% ipython --no-banner

In [1]: import numpy as np

In [2]: np.set_printoptions(precision=2, suppress=True, linewidth=160, floatmode="fixed")

In [3]: M = np.load("w.npy")

In [4]: print(M)
[[ 1.00  0.00  0.00  0.00  0.00  0.00  0.00]
 [ 0.00  1.00  0.00  0.00  0.00  0.00  0.00]
 [ 0.00  0.00  0.97  0.26  0.00  0.00  0.00]
 [ 0.00  0.00 -0.26  0.97  0.00  0.00  0.00]
 [ 0.00  0.00  0.00  0.00  1.00  0.00  0.00]
 [ 0.00  0.00  0.00  0.00  0.00  1.00  0.00]
 [ 0.00  0.00  0.00  0.00  0.00  0.00  1.00]]

In [5]: x0 = np.array([2, 1, 2, 0, 2, 0, 2])

In [6]: print(np.sort(np.abs(np.degrees(np.angle(np.linalg.eigvals(M))))))
[ 0.00  0.00  0.00  0.00  0.00 15.00 15.00]

In [7]: print(np.abs(np.linalg.eigvals(M)))
[1.00 1.00 1.00 1.00 1.00 1.00 1.00]

In [8]: print(np.linalg.inv(M))
[[ 1.00  0.00  0.00  0.00  0.00  0.00  0.00]
 [ 0.00  1.00  0.00  0.00  0.00  0.00  0.00]
 [ 0.00  0.00  0.97 -0.26  0.00  0.00  0.00]
 [ 0.00  0.00  0.26  0.97  0.00  0.00  0.00]
 [ 0.00  0.00  0.00  0.00  1.00  0.00  0.00]
 [ 0.00  0.00  0.00  0.00  0.00  1.00  0.00]
 [ 0.00  0.00  0.00  0.00  0.00  0.00  1.00]]

In [9]: rng = np.random.default_rng(224)

In [10]: A2 = M + rng.integers(-2, 3, (7, 1)) @ rng.integers(-2, 3, (1, 7))

In [11]: print(A2)
[[-3.00 -2.00  2.00 -4.00  2.00  2.00 -2.00]
 [ 0.00  1.00  0.00  0.00  0.00  0.00  0.00]
 [ 0.00  0.00  0.97  0.26  0.00  0.00  0.00]
 [ 2.00  1.00 -1.26  2.97 -1.00 -1.00  1.00]
 [ 2.00  1.00 -1.00  2.00  0.00 -1.00  1.00]
 [-2.00 -1.00  1.00 -2.00  1.00  2.00 -1.00]
 [ 4.00  2.00 -2.00  4.00 -2.00 -2.00  3.00]]

In [12]: print(np.linalg.matrix_rank(A2 - M, tol=1e-8))
1

In [13]: W1 = np.array([[-1, 2, -2],
    ...:     [-2, 1, 2],
    ...:     [-1, -2, 2],
    ...:     [1, 2, 2],
    ...:     [-1, 0, 0],
    ...:     [-1, -2, -2],
    ...:     [2, 1, -1]])

In [14]: b = np.array([5, 5, 7])

In [15]: H = np.maximum(M @ W1 + b, 0)

In [16]: print((H > 0).mean(axis=0))
[1.00 1.00 1.00]

In [17]: print((H > 0).astype(int))
[[1 1 1]
 [1 1 1]
 [1 1 1]
 [1 1 1]
 [1 1 1]
 [1 1 1]
 [1 1 1]]

In [18]: W2 = np.array([[5, 2], [-5, 2], [2, -2]])

In [19]: print((H @ W2).round(6).argmax(axis=1))
[1 0 0 0 0 0 0]

In [20]: E = np.load("a.npy")

In [21]: print(E)
[[-4  0 -4  2  0  2]
 [ 0  0  4  0  0 -2]
 [-2 -4 -2  1  2  1]
 [-2  0 -2 -4  0 -4]
 [ 0  0  2  0  0  4]
 [-1 -2 -1 -2 -4 -2]]

In [22]: u = np.array([0, 2, 0, -1, -1, -2])

In [23]: A2 = E + np.outer(u, np.eye(6)[2])

In [24]: print(A2)
[[-4.00  0.00 -4.00  2.00  0.00  2.00]
 [ 0.00  0.00  6.00  0.00  0.00 -2.00]
 [-2.00 -4.00 -2.00  1.00  2.00  1.00]
 [-2.00  0.00 -3.00 -4.00  0.00 -4.00]
 [ 0.00  0.00  1.00  0.00  0.00  4.00]
 [-1.00 -2.00 -3.00 -2.00 -4.00 -2.00]]

In [25]: A2 = np.array([[1, 0, 3], [4, 2, 2], [4, 2, 2], [1, 3, 2], [2, 5, 2], [3, 3, 4]])

In [26]: print(np.einsum("ik,kj->ji", E, A2))
[[-12  10 -18 -26  20 -29]
 [  4   2   4 -28  16 -38]
 [ -8   0  -8 -34  20 -29]]

In [27]: print(np.linalg.matrix_rank(E @ A2))
3

In [28]: print(np.einsum("ij->j", E))
[-9 -6 -3 -3 -2 -1]

In [29]: print(np.linalg.matrix_rank(np.vstack([E, A2.T])))
6

In [30]: print(np.einsum("ik,kj->ij", E, A2))
[[-12   4  -8]
 [ 10   2   0]
 [-18   4  -8]
 [-26 -28 -34]
 [ 20  16  20]
 [-29 -38 -29]]

In [31]: print(np.einsum("ij,ij->i", E, E))
[40 20 30 40 20 30]
